$ ipython --no-banner

In [1]: import numpy as np

In [2]: import numpy.linalg as la

In [3]: np.set_printoptions(precision=2, suppress=True, linewidth=120, sign=" ")

In [4]: def rd(a):
   ...:     return np.round(a, 2) + 0
   ...: 

In [5]: f = np.array([0, 1, 2, 1, -1, 1, 0, 0, 2, -2, -2, 2, 1, 1, 1]) + 0.5

In [6]: J = np.eye(15) - 2 * np.outer(f, f) / (f @ f)

In [7]: rd(J)
Out[7]: 
array([[ 0.99, -0.04, -0.07, -0.04,  0.01, -0.04, -0.01, -0.01, -0.07,  0.04,  0.04, -0.07, -0.04, -0.04, -0.04],
       [-0.04,  0.88, -0.2 , -0.12,  0.04, -0.12, -0.04, -0.04, -0.2 ,  0.12,  0.12, -0.2 , -0.12, -0.12, -0.12],
       [-0.07, -0.2 ,  0.67, -0.2 ,  0.07, -0.2 , -0.07, -0.07, -0.33,  0.2 ,  0.2 , -0.33, -0.2 , -0.2 , -0.2 ],
       [-0.04, -0.12, -0.2 ,  0.88,  0.04, -0.12, -0.04, -0.04, -0.2 ,  0.12,  0.12, -0.2 , -0.12, -0.12, -0.12],
       [ 0.01,  0.04,  0.07,  0.04,  0.99,  0.04,  0.01,  0.01,  0.07, -0.04, -0.04,  0.07,  0.04,  0.04,  0.04],
       [-0.04, -0.12, -0.2 , -0.12,  0.04,  0.88, -0.04, -0.04, -0.2 ,  0.12,  0.12, -0.2 , -0.12, -0.12, -0.12],
       [-0.01, -0.04, -0.07, -0.04,  0.01, -0.04,  0.99, -0.01, -0.07,  0.04,  0.04, -0.07, -0.04, -0.04, -0.04],
       [-0.01, -0.04, -0.07, -0.04,  0.01, -0.04, -0.01,  0.99, -0.07,  0.04,  0.04, -0.07, -0.04, -0.04, -0.04],
       [-0.07, -0.2 , -0.33, -0.2 ,  0.07, -0.2 , -0.07, -0.07,  0.67,  0.2 ,  0.2 , -0.33, -0.2 , -0.2 , -0.2 ],
       [ 0.04,  0.12,  0.2 ,  0.12, -0.04,  0.12,  0.04,  0.04,  0.2 ,  0.88, -0.12,  0.2 ,  0.12,  0.12,  0.12],
       [ 0.04,  0.12,  0.2 ,  0.12, -0.04,  0.12,  0.04,  0.04,  0.2 , -0.12,  0.88,  0.2 ,  0.12,  0.12,  0.12],
       [-0.07, -0.2 , -0.33, -0.2 ,  0.07, -0.2 , -0.07, -0.07, -0.33,  0.2 ,  0.2 ,  0.67, -0.2 , -0.2 , -0.2 ],
       [-0.04, -0.12, -0.2 , -0.12,  0.04, -0.12, -0.04, -0.04, -0.2 ,  0.12,  0.12, -0.2 ,  0.88, -0.12, -0.12],
       [-0.04, -0.12, -0.2 , -0.12,  0.04, -0.12, -0.04, -0.04, -0.2 ,  0.12,  0.12, -0.2 , -0.12,  0.88, -0.12],
       [-0.04, -0.12, -0.2 , -0.12,  0.04, -0.12, -0.04, -0.04, -0.2 ,  0.12,  0.12, -0.2 , -0.12, -0.12,  0.88]])

In [8]: # keeps lengths

In [9]: rng = np.random.default_rng(14988)

In [10]: idx = rng.permutation(15)

In [11]: idx
Out[11]: array([  4,   6,   5,   7,  13,  14,  12,   9,   2,   3,   0,  10,   8,   1,  11])

In [12]: out = J[idx][:, idx]

In [13]: rd(np.sort(np.abs(la.eigvals(out))))
Out[13]: array([ 1.,  1.,  1.,  1.,  1.,  1.,  1.,  1.,  1.,  1.,  1.,  1.,  1.,  1.,  1.])

In [14]: rd(np.trace(out))
Out[14]: np.float64(13.0)

In [15]: idx = rng.permutation(15)

In [16]: out = J[:, idx] * rng.choice([-1, 1], 15)

In [17]: rd(out)
Out[17]: 
array([[ 0.07, -0.04,  0.99,  0.07, -0.04, -0.01,  0.01,  0.07, -0.01,  0.04, -0.04,  0.04, -0.04,  0.04, -0.04],
       [ 0.2 ,  0.88, -0.04,  0.2 , -0.12, -0.04,  0.04,  0.2 , -0.04,  0.12, -0.12,  0.12, -0.12,  0.12, -0.12],
       [ 0.33, -0.2 , -0.07, -0.67, -0.2 , -0.07,  0.07,  0.33, -0.07,  0.2 , -0.2 ,  0.2 , -0.2 ,  0.2 , -0.2 ],
       [ 0.2 , -0.12, -0.04,  0.2 , -0.12, -0.04,  0.04,  0.2 , -0.04, -0.88, -0.12,  0.12, -0.12,  0.12, -0.12],
       [-0.07,  0.04,  0.01, -0.07,  0.04, -0.99, -0.01, -0.07,  0.01, -0.04,  0.04, -0.04,  0.04, -0.04,  0.04],
       [ 0.2 , -0.12, -0.04,  0.2 ,  0.88, -0.04,  0.04,  0.2 , -0.04,  0.12, -0.12,  0.12, -0.12,  0.12, -0.12],
       [ 0.07, -0.04, -0.01,  0.07, -0.04, -0.01,  0.01,  0.07,  0.99,  0.04, -0.04,  0.04, -0.04,  0.04, -0.04],
       [ 0.07, -0.04, -0.01,  0.07, -0.04, -0.01, -0.99,  0.07, -0.01,  0.04, -0.04,  0.04, -0.04,  0.04, -0.04],
       [ 0.33, -0.2 , -0.07,  0.33, -0.2 , -0.07,  0.07, -0.67, -0.07,  0.2 , -0.2 ,  0.2 , -0.2 ,  0.2 , -0.2 ],
       [-0.2 ,  0.12,  0.04, -0.2 ,  0.12,  0.04, -0.04, -0.2 ,  0.04, -0.12,  0.12, -0.12,  0.12,  0.88,  0.12],
       [-0.2 ,  0.12,  0.04, -0.2 ,  0.12,  0.04, -0.04, -0.2 ,  0.04, -0.12,  0.12, -0.12,  0.12, -0.12, -0.88],
       [-0.67, -0.2 , -0.07,  0.33, -0.2 , -0.07,  0.07,  0.33, -0.07,  0.2 , -0.2 ,  0.2 , -0.2 ,  0.2 , -0.2 ],
       [ 0.2 , -0.12, -0.04,  0.2 , -0.12, -0.04,  0.04,  0.2 , -0.04,  0.12, -0.12,  0.12,  0.88,  0.12, -0.12],
       [ 0.2 , -0.12, -0.04,  0.2 , -0.12, -0.04,  0.04,  0.2 , -0.04,  0.12, -0.12, -0.88, -0.12,  0.12, -0.12],
       [ 0.2 , -0.12, -0.04,  0.2 , -0.12, -0.04,  0.04,  0.2 , -0.04,  0.12,  0.88,  0.12, -0.12,  0.12, -0.12]])

In [18]: left, _, Vh = la.svd(J.T @ out)

In [19]: idx
Out[19]: array([ 11,   1,   0,   2,   5,   4,   7,   8,   6,   3,  14,  13,  12,   9,  10])

In [20]: out = la.inv(J)

In [21]: np.allclose(out, J.T)
Out[21]: True

In [22]: A = np.load("a.npy")

In [23]: A
Out[23]: 
array([[ -1,   2,  -3,   3,   0,   0,  -2,   3],
       [ -3,  -1,  -6,   2,  -3,  -1,  -2,   1],
       [  0,   2,  -4,   5,  -1,  -4,   1,   0],
       [  1,   0,  -6,   2,   1,  -3,   4,   1],
       [ -2,   0,  -3,  -1,   0,  -6,   5,  -2],
       [ -3,  -1,  -6,   0,   0,  -3,   5,  -2],
       [ -3,  -2,  -3,  -3,  -2,   0,   3,  -1],
       [  0,   0,  -4,  -6,  -1,   0,   2,  -4],
       [  3,  -3,  -6,  -4,  -4,  -1,   4,  -7],
       [  0,  -4,  -3,  -4,  -5,  -1,   1, -10],
       [ -2,  -2,  -6,  -6,  -3,   0,   2,  -9],
       [ -2,  -4,  -8,  -3,  -4,   1,   2,  -9],
       [ -3,  -4,  -7,  -1,  -6,  -1,   4,  -9],
       [ -3,  -4,  -5,  -3,  -3,   0,   7, -11],
       [ -4,  -3,  -2,  -6,  -1,   1,   7,  -8],
       [ -5,   0,  -5,  -8,  -3,   1,  10,  -8],
       [ -4,  -3,  -8,  -6,   0,   1,   8, -11],
       [ -3,   0,  -6,  -8,   3,   1,  11,  -8],
       [ -3,   0,  -5, -10,   6,  -2,  13,  -6],
       [ -3,   2,  -7,  -8,   8,  -5,  16,  -6],
       [ -6,   5,  -8,  -8,  11,  -6,  14,  -8],
       [ -3,   3,  -6,  -7,   8,  -7,  12,  -8],
       [ -2,   5,  -6, -10,  10,  -4,  10,  -5],
       [  0,   3,  -3, -13,   9,  -2,  10,  -8],
       [ -1,   6,  -4, -16,   9,  -2,   9,  -9],
       [ -4,   3,  -3, -13,  11,  -4,  11,  -6],
       [ -3,   3,  -3, -14,  11,  -4,   9,  -8],
       [ -5,   5,  -2, -15,  13,  -2,  11,  -6],
       [ -7,   6,  -1, -18,  11,  -3,  11,  -6],
       [-10,   5,  -2, -16,   8,  -6,  12,  -8],
       [ -9,   8,   0, -13,   5,  -8,  12,  -6],
       [ -8,  11,   3, -10,   4,  -5,   9,  -6],
       [ -5,   8,   5,  -7,   5,  -5,   9,  -8],
       [ -4,  11,   7,  -7,   2,  -8,   8, -11],
       [ -7,  11,   5,  -8,  -1, -11,   6, -10],
       [ -8,   8,   5,  -9,  -2,  -8,   6, -11],
       [ -6,   6,   3,  -9,   1,  -6,   5,  -8],
       [ -3,   9,   6, -11,   0,  -4,   2,  -6]])

In [24]: out = np.c_[A[:, :2] @ np.array([[0, -1], [-2, -1]]), np.array([-1, -1, -2, 0, 0, 0, 3, -2, -2, -2, 1, 1, -2, 3, 2, 3, 3, 3, 3, 2, 3, 1, 1, -3, 2, 0, -1, 2, -1, 3, 0, -3, 3, -3, 2, -2, -2, 0])]

In [25]: out
Out[25]: 
array([[ -4,  -1,  -1],
       [  2,   4,  -1],
       [ -4,  -2,  -2],
       [  0,  -1,   0],
       [  0,   2,   0],
       [  2,   4,   0],
       [  4,   5,   3],
       [  0,   0,  -2],
       [  6,   0,  -2],
       [  8,   4,  -2],
       [  4,   4,   1],
       [  8,   6,   1],
       [  8,   7,  -2],
       [  8,   7,   3],
       [  6,   7,   2],
       [  0,   5,   3],
       [  6,   7,   3],
       [  0,   3,   3],
       [  0,   3,   3],
       [ -4,   1,   2],
       [-10,   1,   3],
       [ -6,   0,   1],
       [-10,  -3,   1],
       [ -6,  -3,  -3],
       [-12,  -5,   2],
       [ -6,   1,   0],
       [ -6,   0,  -1],
       [-10,   0,   2],
       [-12,   1,  -1],
       [-10,   5,   3],
       [-16,   1,   0],
       [-22,  -3,  -3],
       [-16,  -3,   3],
       [-22,  -7,  -3],
       [-22,  -4,   2],
       [-16,   0,  -2],
       [-12,   0,  -2],
       [-18,  -6,   0]])

In [26]: rd(la.norm(la.qr(A)[0].T @ out, axis=0) ** 2 / ((out ** 2).sum(axis=0) + 1e-12))
Out[26]: array([ 1.  ,  1.  ,  0.39])

In [27]: la.matrix_rank(out)
Out[27]: np.int64(3)
